$ ipython --no-banner

In [1]: import numpy as np

In [2]: import numpy.linalg as la

In [3]: np.set_printoptions(suppress=True, linewidth=200)

In [4]: other = np.array([[-7, 2], [8, -7]])

In [5]: cent = np.array([[3, 8, 0], [4, 6, 4], [7, 2, 7]])

In [6]: K = np.kron(other, cent)

In [7]: K
Out[7]: 
array([[-21, -56,   0,   6,  16,   0],
       [-28, -42, -28,   8,  12,   8],
       [-49, -14, -49,  14,   4,  14],
       [ 24,  64,   0, -21, -56,   0],
       [ 32,  48,  32, -28, -42, -28],
       [ 56,  16,  56, -49, -14, -49]])

In [8]: gram = K.T @ K

In [9]: gram
Out[9]: 
array([[ 8362,  7006,  7345, -5180, -4340, -4550],
       [ 7006, 11752,  4294, -4340, -7280, -2660],
       [ 7345,  4294,  7345, -4550, -2660, -4550],
       [-5180, -4340, -4550,  3922,  3286,  3445],
       [-4340, -7280, -2660,  3286,  5512,  2014],
       [-4550, -2660, -4550,  3445,  2014,  3445]])

In [10]: np.allclose(gram, gram.T)
Out[10]: True

In [11]: np.diag(gram)
Out[11]: array([ 8362, 11752,  7345,  3922,  5512,  3445])

In [12]: (K @ K.T).shape
Out[12]: (6, 6)

In [13]: m1 = np.load("out5.npy")

In [14]: m1
Out[14]: 
array([[2, 1, 1],
       [2, 1, 1],
       [3, 2, 2],
       [2, 3, 3]])

In [15]: # row 1 repeats row 0

In [16]: r0, g = m1[2], m1[3]

In [17]: r0 @ g
Out[17]: np.int64(18)

In [18]: r0 @ r0
Out[18]: np.int64(17)

In [19]: pr = (r0 @ g) / (r0 @ r0) * r0

In [20]: round(float((g - pr) @ r0), 3)
Out[20]: -0.0

In [21]: pr.round(3)
Out[21]: array([3.176, 2.118, 2.118])

In [22]: round(float(la.norm(r0 + g) ** 2 + la.norm(r0 - g) ** 2), 3)
Out[22]: 78.0

In [23]: np.outer(r0, g)
Out[23]: 
array([[6, 9, 9],
       [4, 6, 6],
       [4, 6, 6]])
